>>> import numpy as np
>>> import numpy.linalg as la
>>> np.set_printoptions(suppress=True, linewidth=100)
>>> M2 = np.array([[1, 1], [1, -1]])
>>> rng = np.random.default_rng(85)
>>> arr = np.kron(M2, np.kron(M2, M2))[rng.permutation(8)][:2]
>>> arr
array([[ 1,  1,  1,  1, -1, -1, -1, -1],
       [ 1,  1, -1, -1,  1,  1, -1, -1]])
>>> # column 1 repeats column 0
>>> M2 = arr[0, 0] * arr[1:] - np.outer(arr[1:, 0], arr[0])
>>> M2
array([[ 0,  0, -2, -2,  2,  2,  0,  0]])
>>> np.flatnonzero(~M2.round(6).any(axis=1))
array([], dtype=int64)
>>> la.matrix_rank(M2), la.matrix_rank(arr)
(np.int64(1), np.int64(2))
>>> t3 = np.stack([arr, 5 * arr, arr[::-1]])
>>> np.einsum("bij,cij->bc", t3, t3)
array([[ 16,  80,   0],
       [ 80, 400,   0],
       [  0,   0,  16]])
>>> x0 = np.array([-3, -2, -4, 3, 2, 5, 2, -1])
>>> (arr @ x0).argmax()
np.int64(1)
>>> (arr * x0).sum(axis=1)
array([-14,   2])
>>> arr @ (2 * x0)
array([-28,   4])
>>> arr @ x0
array([-14,   2])
>>> arr @ np.eye(8)[5]
array([-1.,  1.])
>>> def softmax(z):
...     e = np.exp(z - z.max(axis=-1, keepdims=True))
...     return e / e.sum(axis=-1, keepdims=True)
... 
>>> np.round(softmax(arr[1]), 2)
array([0.22, 0.22, 0.03, 0.03, 0.22, 0.22, 0.03, 0.03])
>>> np.round(softmax(10 * arr[1]), 2) + 0
array([0.25, 0.25, 0.  , 0.  , 0.25, 0.25, 0.  , 0.  ])
>>> np.round(softmax(arr[1] + 2), 2)
array([0.22, 0.22, 0.03, 0.03, 0.22, 0.22, 0.03, 0.03])
>>> att = arr @ arr.T / np.sqrt(8)
>>> np.round(softmax(att + np.triu(np.full(att.shape, -np.inf), 1)), 2)
array([[1.  , 0.  ],
       [0.06, 0.94]])
>>> np.round(softmax(att), 2)
array([[0.94, 0.06],
       [0.06, 0.94]])
>>> softmax(att).round(6).argmax(axis=1)
array([0, 1])
>>> left, sv, Vt = la.svd(arr, full_matrices=False)
>>> np.round(left.T @ arr @ Vt.T, 2) + 0
array([[2.83, 0.  ],
       [0.  , 2.83]])
>>> (sv > 1e-8).sum()
np.int64(2)
>>> np.round(sv / sv[0], 2)
array([1., 1.])
>>> left.shape, sv.shape, Vt.shape
((2, 2), (2,), (2, 8))
>>> F = np.array([[1, -3, 9, -27],
...     [1, -2, 4, -8],
...     [1, -1, 1, -1],
...     [1, 0, 0, 0],
...     [1, 1, 1, 1]])
>>> f = np.array([4, 1, 3])
>>> np.convolve(arr[1], f)
array([ 4,  5,  0, -2,  0,  2,  0, -2, -4, -3])
>>> np.array([np.convolve(row, f, "same") for row in arr])
array([[ 5,  8,  8,  0, -2, -8, -8, -4],
       [ 5,  0, -2,  0,  2,  0, -2, -4]])
>>> np.polyval(f, arr[1])
array([8, 8, 6, 6, 8, 8, 6, 6])
>>> left, sv, Vt = la.svd(F)
>>> np.argmax(sv[:-1] / (sv[1:] + 1e-6)) + 1
np.int64(1)
>>> M2 = left[:, :1] @ np.diag(sv[:1]) @ Vt[:1]
>>> la.matrix_rank(M2)
np.int64(1)
>>> round(float(la.norm(F - M2) / la.norm(F)), 2)
0.1
>>> round(float(np.abs(F - M2).max()), 2)
1.22
>>> M2 = np.array([[-1, 0, -4, -6, 0, -7],
...     [-4, 5, 1, 9, 7, 1],
...     [0, -5, -9, -3, 3, 5],
...     [8, -6, -1, 7, -2, 8],
...     [6, -6, -8, -2, 2, -1],
...     [-6, 0, 2, -3, 0, -2]])
>>> C = np.array([[1]])
>>> mat = np.block([[M2, np.array([[-2], [1], [5], [2], [-2], [-2]])], [np.zeros((1, 6)), C]])
>>> mat
array([[-1.,  0., -4., -6.,  0., -7., -2.],
       [-4.,  5.,  1.,  9.,  7.,  1.,  1.],
       [ 0., -5., -9., -3.,  3.,  5.,  5.],
       [ 8., -6., -1.,  7., -2.,  8.,  2.],
       [ 6., -6., -8., -2.,  2., -1., -2.],
       [-6.,  0.,  2., -3.,  0., -2., -2.],
       [ 0.,  0.,  0.,  0.,  0.,  0.,  1.]])
>>> idx = rng.permutation(7)
>>> M2 = mat[:, idx] * rng.choice([-1, 1], 7)
>>> M2
array([[-7.,  0.,  2.,  1., -0., -4., -6.],
       [ 1.,  7., -1.,  4., -5.,  1.,  9.],
       [ 5.,  3., -5., -0.,  5., -9., -3.],
       [ 8., -2., -2., -8.,  6., -1.,  7.],
       [-1.,  2.,  2., -6.,  6., -8., -2.],
       [-2.,  0.,  2.,  6., -0.,  2., -3.],
       [ 0.,  0., -1., -0., -0.,  0.,  0.]])
>>> left, _, Vt = la.svd(mat.T @ M2)
>>> np.round(la.lstsq(mat, M2)[0], 2) + 0
array([[ 0.,  0.,  0., -1.,  0.,  0.,  0.],
       [ 0.,  0.,  0.,  0., -1.,  0.,  0.],
       [ 0.,  0.,  0.,  0.,  0.,  1.,  0.],
       [ 0.,  0.,  0.,  0.,  0.,  0.,  1.],
       [ 0.,  1.,  0.,  0.,  0.,  0.,  0.],
       [ 1.,  0.,  0.,  0.,  0.,  0.,  0.],
       [ 0.,  0., -1.,  0.,  0.,  0.,  0.]])
>>> np.round(left @ Vt, 2) + 0
array([[ 0.,  0.,  0., -1.,  0.,  0.,  0.],
       [ 0.,  0.,  0.,  0., -1.,  0.,  0.],
       [ 0.,  0.,  0.,  0.,  0.,  1.,  0.],
       [ 0.,  0.,  0.,  0.,  0.,  0.,  1.],
       [ 0.,  1.,  0.,  0.,  0.,  0.,  0.],
       [ 1.,  0.,  0.,  0.,  0.,  0.,  0.],
       [ 0.,  0., -1.,  0.,  0.,  0.,  0.]])
>>> idx = rng.permutation(7)
>>> idx
array([4, 6, 5, 3, 0, 2, 1])
>>> M2 = mat[idx][:, idx]
>>> np.round(np.sort(np.abs(la.eigvals(M2))), 2)
array([ 1.  ,  3.86,  4.93,  5.77,  5.77, 10.87, 10.87])
>>> W = np.array([[-2, -1], [-1, -1], [-1, 0], [2, 1], [1, -1], [1, -1], [0, 0]])
>>> b = np.array([-1, -3])
>>> hid = np.maximum(mat @ W + b, 0)
>>> la.matrix_rank(hid)
np.int64(2)
>>> hid
array([[ 0.,  0.],
       [27.,  0.],
       [15.,  0.],
       [10.,  0.],
       [ 0.,  0.],
       [ 1.,  2.],
       [ 0.,  0.]])
>>> C = np.array([[5, 7], [9, 3]])
>>> hid @ C
array([[  0.,   0.],
       [135., 189.],
       [ 75., 105.],
       [ 50.,  70.],
       [  0.,   0.],
       [ 23.,  13.],
       [  0.,   0.]])
>>> (hid @ C).round(6).argmax(axis=1)
array([0, 1, 1, 1, 0, 0, 0])
>>> E = np.loadtxt("a.csv", delimiter=",")
>>> E
array([[0., 1., 3.],
       [3., 2., 1.],
       [0., 0., 0.]])
>>> # rows and columns are dependent
>>> idx = rng.permutation(4)
>>> M2 = F[:, idx] * rng.choice([-1, 1], 4)
>>> M2
array([[-1, -3, 27, -9],
       [-1, -2,  8, -4],
       [-1, -1,  1, -1],
       [-1,  0,  0,  0],
       [-1,  1, -1, -1]])
>>> left, _, Vt = la.svd(F.T @ M2)
>>> idx
array([0, 1, 3, 2])
>>> np.round(left @ Vt, 2) + 0
array([[-1.,  0.,  0.,  0.],
       [ 0.,  1.,  0.,  0.],
       [ 0.,  0.,  0., -1.],
       [ 0.,  0., -1.,  0.]])
>>> proj = np.triu(np.array([[3, 1, -2], [-2, 0, -3], [-2, 2, -2]]), 1) + np.eye(3)
>>> M2 = proj @ E @ la.inv(proj)
>>> M2
array([[ 3.,  0., 10.],
       [ 3., -1.,  4.],
       [ 0.,  0.,  0.]])
>>> la.matrix_rank(M2)
np.int64(2)
>>> np.poly(M2)
array([ 1., -2., -3.,  0.])
>>> np.trace(M2), np.trace(E)
(np.float64(2.0), np.float64(2.0))
>>> proj = F @ la.solve(F.T @ F, F.T)
>>> np.round((np.eye(5) - proj) @ F, 2) + 0
array([[0., 0., 0., 0.],
       [0., 0., 0., 0.],
       [0., 0., 0., 0.],
       [0., 0., 0., 0.],
       [0., 0., 0., 0.]])
>>> np.round(np.diag(proj), 2)
array([0.99, 0.77, 0.49, 0.77, 0.99])
>>> np.allclose(proj @ proj, proj)
True
>>> np.round(la.eigvalsh(proj), 2) + 0
array([0., 1., 1., 1., 1.])
>>> la.matrix_rank(np.eye(5) - proj)
np.int64(1)
>>> rank = la.matrix_rank(E)
>>> rank
np.int64(2)
>>> ns = la.svd(E)[2][rank:].T
>>> np.round(ns @ ns.T, 2)
array([[ 0.22, -0.39,  0.13],
       [-0.39,  0.7 , -0.23],
       [ 0.13, -0.23,  0.08]])
>>> ns.shape
(3, 1)
>>> np.allclose(E @ ns, 0)
True
>>> left, sv, Vt = la.svd(E)
>>> np.argmax(sv[:-1] / (sv[1:] + 1e-6)) + 1
np.int64(2)
>>> M2 = left[:, :2] @ np.diag(sv[:2]) @ Vt[:2]
>>> round(np.abs(E - M2).max(), 2)
np.float64(0.0)
>>> np.round(la.norm(E - M2) / la.norm(E), 2)
np.float64(0.0)
>>> feats = np.loadtxt("w.csv", delimiter=",")
>>> feats
array([[-0.31,  0.25,  0.4 , -1.25, -0.71,  0.01],
       [ 0.22,  0.36,  0.44, -0.44, -0.36, -0.08],
       [-0.1 , -0.37,  0.11,  1.56,  0.93,  0.11],
       [ 0.49,  0.06, -0.28, -2.01, -1.18, -0.12],
       [-0.07,  0.78, -0.08,  0.26, -0.05, -0.51],
       [-0.04, -0.13,  0.17, -0.06,  0.13, -0.69],
       [ 0.19, -0.51,  0.22,  0.41,  0.47, -0.15],
       [-0.13,  0.2 ,  0.43, -2.21, -0.93,  0.78],
       [ 0.08, -0.29, -0.04, -1.01, -0.45,  0.  ],
       [-0.16, -0.14,  0.  , -0.86,  0.22, -0.24],
       [ 0.  , -0.45,  0.01, -0.78, -0.4 , -0.15],
       [ 0.  , -0.21, -0.14, -1.9 , -1.09, -0.24],
       [ 0.06,  0.  , -0.31,  1.76,  0.82,  0.01],
       [-0.11, -0.4 , -0.11,  0.78,  0.91, -0.32],
       [-0.4 ,  0.18,  0.42, -1.25, -0.16, -0.1 ],
       [-0.19,  0.33, -0.42, -0.49, -0.43, -0.39],
       [-0.05, -0.29,  0.49, -0.55, -0.26,  0.21],
       [ 0.17,  0.43, -0.01,  1.09,  0.16, -0.16],
       [ 0.3 ,  0.08, -0.34,  4.2 ,  1.66, -0.28],
       [ 0.34, -0.3 , -0.14,  0.4 ,  0.15, -0.11]])
>>> M2 = np.c_[feats[:, :4] @ np.array([[1, 1, 1, 1], [1, 1, 2, 2], [2, 1, 1, 2], [1, 2, 2, 2]]), np.array([5, -3, -4, -1, 5, 1, 3, 1, 4, -2, 2, 3, 2, -4, 1, -1, -2, -5, -1, -3])]
>>> M2.round(2)
array([[-0.51, -2.16, -1.91, -1.51,  5.  ],
       [ 1.02,  0.14,  0.5 ,  0.94, -3.  ],
       [ 1.31,  2.76,  2.39,  2.5 , -4.  ],
       [-2.02, -3.75, -3.69, -3.97, -1.  ],
       [ 0.81,  1.15,  1.93,  1.85,  5.  ],
       [ 0.11, -0.12, -0.25, -0.08,  1.  ],
       [ 0.53,  0.72,  0.21,  0.43,  3.  ],
       [-1.28, -3.92, -3.72, -3.29,  1.  ],
       [-1.3 , -2.27, -2.56, -2.6 ,  4.  ],
       [-1.16, -2.02, -2.16, -2.16, -2.  ],
       [-1.21, -2.  , -2.45, -2.44,  2.  ],
       [-2.39, -4.15, -4.36, -4.5 ,  3.  ],
       [ 1.2 ,  3.27,  3.27,  2.96,  2.  ],
       [ 0.05,  0.94,  0.54,  0.43, -4.  ],
       [-0.63, -2.3 , -2.12, -1.7 ,  1.  ],
       [-1.19, -1.26, -0.93, -1.35, -1.  ],
       [ 0.09, -0.95, -1.24, -0.75, -2.  ],
       [ 1.67,  2.77,  3.2 ,  3.19, -5.  ],
       [ 3.9 ,  8.44,  8.52,  8.18, -1.  ],
       [ 0.16,  0.7 ,  0.4 ,  0.26, -3.  ]])
>>> la.matrix_rank(np.c_[feats, M2])
np.int64(7)
>>> np.round(la.norm(M2 - feats @ la.lstsq(feats, M2)[0], axis=0), 2) + 0
array([ 0.  ,  0.  ,  0.  ,  0.  , 11.81])
>>> np.round(la.lstsq(feats, M2[:, 0])[0], 2) + 0
array([1., 1., 2., 1., 0., 0.])
>>> la.matrix_rank(M2)
np.int64(5)
